% ipython --no-banner

In [1]: import numpy as np

In [2]: np.set_printoptions(precision=1, suppress=True, linewidth=120)

In [3]: def rd(a):
   ...:     return np.round(a, 1) + 0
   ...: 

In [4]: M = np.load("out1.npy")

In [5]: rd(M)
Out[5]: 
array([[ 1.5,  1.1,  1. ,  2.4],
       [-1.8, -2.3,  1. ,  1.3],
       [-2.4,  1.8,  1. ,  0.3],
       [ 0.9,  3.3,  1. ,  1.7],
       [ 1.1, -0.6,  1. ,  2.5],
       [ 4.1,  4.3,  1. ,  3.1],
       [ 3.2,  2.6,  1. ,  3. ],
       [-1.9, -2. ,  1. ,  1.2],
       [ 8.5,  6.1,  1. ,  5.1],
       [ 5. ,  4.7,  1. ,  3.6],
       [ 5. ,  4.8,  1. ,  3.5],
       [-4.7, -3.1,  1. ,  0. ],
       [-3.7, -1.7,  1. ,  0.3],
       [ 0.3,  2.5,  1. ,  1.6],
       [ 2.7,  4. ,  1. ,  2.5],
       [ 3. ,  5.7,  1. ,  2.4],
       [-0.8,  0.6,  1. ,  1.3],
       [ 1.3,  2.9,  1. ,  2. ],
       [-0.6,  2. ,  1. ,  1.2],
       [ 1.8,  2.6,  1. ,  2.3],
       [-1.2,  1.2,  1. ,  1. ],
       [ 6.7,  4.9,  1. ,  4.3],
       [ 7.5,  6.3,  1. ,  4.5],
       [-3.5,  0.7,  1. ,  0. ]])

In [6]: rank = np.linalg.matrix_rank(M)

In [7]: rank
Out[7]: np.int64(3)

In [8]: N = np.linalg.svd(M)[2][rank:].T

In [9]: N.shape
Out[9]: (4, 1)

In [10]: np.linalg.matrix_rank(M.T @ M), np.linalg.matrix_rank(M @ M.T)
Out[10]: (np.int64(3), np.int64(3))

In [11]: [int(np.linalg.matrix_rank(np.delete(M, i, axis=0))) for i in range(24)]
Out[11]: [3, 3, 3, 3, 3, 3, 3, 3, 3, 3, 3, 3, 3, 3, 3, 3, 3, 3, 3, 3, 3, 3, 3, 3]

In [12]: np.linalg.matrix_rank(M, rtol=0.1)
Out[12]: np.int64(3)

In [13]: np.argsort(-np.linalg.norm(M, axis=0).round(6), kind="stable")[:3]
Out[13]: array([0, 1, 3])

In [14]: [round(float(x), 1) for x in np.linalg.svd(M, compute_uv=False)[:3]]
Out[14]: [26.6, 8.0, 5.5]

In [15]: np.linalg.cond(M) > 100
Out[15]: np.True_

In [16]: B = M / np.sqrt((M ** 2).mean(axis=1, keepdims=True))

In [17]: np.linalg.matrix_rank(B) == np.linalg.matrix_rank(M)
Out[17]: np.True_

In [18]: rd(M - M.mean(axis=1, keepdims=True))
Out[18]: 
array([[ 0. , -0.4, -0.5,  0.9],
       [-1.3, -1.9,  1.4,  1.8],
       [-2.6,  1.6,  0.8,  0.1],
       [-0.8,  1.6, -0.7,  0. ],
       [ 0.1, -1.6,  0. ,  1.5],
       [ 0.9,  1.2, -2.1,  0. ],
       [ 0.7,  0.2, -1.5,  0.5],
       [-1.5, -1.6,  1.4,  1.6],
       [ 3.3,  0.9, -4.2, -0.1],
       [ 1.4,  1.1, -2.6,  0. ],
       [ 1.4,  1.2, -2.6, -0.1],
       [-3. , -1.4,  2.7,  1.7],
       [-2.6, -0.7,  2. ,  1.3],
       [-1. ,  1.1, -0.3,  0.2],
       [ 0.1,  1.5, -1.6, -0.1],
       [ 0. ,  2.7, -2. , -0.6],
       [-1.3,  0.1,  0.5,  0.8],
       [-0.5,  1.1, -0.8,  0.2],
       [-1.5,  1.1,  0.1,  0.3],
       [-0.1,  0.7, -0.9,  0.4],
       [-1.7,  0.7,  0.5,  0.5],
       [ 2.4,  0.7, -3.2,  0.1],
       [ 2.7,  1.5, -3.8, -0.3],
       [-3. ,  1.1,  1.4,  0.4]])

In [19]: rng = np.random.default_rng(671)

In [20]: lab = rng.integers(0, 2, 4)

In [21]: feats = np.triu((lab[:, None] == lab) & (rng.random((4, 4)) < 0.8), 1).astype(int)

In [22]: feats += feats.T

In [23]: feats
Out[23]: 
array([[0, 0, 0, 0],
       [0, 0, 0, 0],
       [0, 0, 0, 1],
       [0, 0, 1, 0]])

In [24]: rank = np.linalg.matrix_rank(feats)

In [25]: rank
Out[25]: np.int64(2)

In [26]: N = np.linalg.svd(feats)[2][rank:].T

In [27]: [int(np.linalg.matrix_rank(np.delete(feats, i, axis=0))) for i in range(4)]
Out[27]: [2, 2, 1, 1]

In [28]: N.shape
Out[28]: (4, 2)

In [29]: feats @ N
Out[29]: 
array([[0., 0.],
       [0., 0.],
       [0., 0.],
       [0., 0.]])

In [30]: feats.sum(axis=0)
Out[30]: array([0, 0, 1, 1])

In [31]: np.trace(feats @ feats @ feats) // 6
Out[31]: np.int64(0)

In [32]: feats @ feats
Out[32]: 
array([[0, 0, 0, 0],
       [0, 0, 0, 0],
       [0, 0, 1, 0],
       [0, 0, 0, 1]])

In [33]: Lm = np.diag(feats.sum(axis=1)) - feats

In [34]: Lm @ np.ones(4)
Out[34]: array([0., 0., 0., 0.])

In [35]: F = np.loadtxt("layer0.csv", delimiter=",")

In [36]: F
Out[36]: 
array([[ 0.,  0.,  0.,  0., -3.],
       [ 0.,  0.,  0.,  0., -1.],
       [ 0.,  0.,  0.,  0.,  2.],
       [ 0.,  0.,  0.,  0.,  5.],
       [-3., -1.,  2.,  5.,  0.]])

In [37]: rd(np.linalg.eigvalsh(F).min())
Out[37]: np.float64(-6.2)

In [38]: rd(np.linalg.norm(F, 2) / np.linalg.norm(F))
Out[38]: np.float64(0.7)

In [39]: np.linalg.matrix_rank(F, rtol=0.1)
Out[39]: np.int64(2)

In [40]: np.argsort(-np.linalg.norm(F, axis=0).round(6), kind="stable")[:3]
Out[40]: array([4, 3, 0])

In [41]: [round(float(x), 1) for x in np.linalg.svd(F, compute_uv=False)[:3]]
Out[41]: [6.2, 6.2, 0.0]
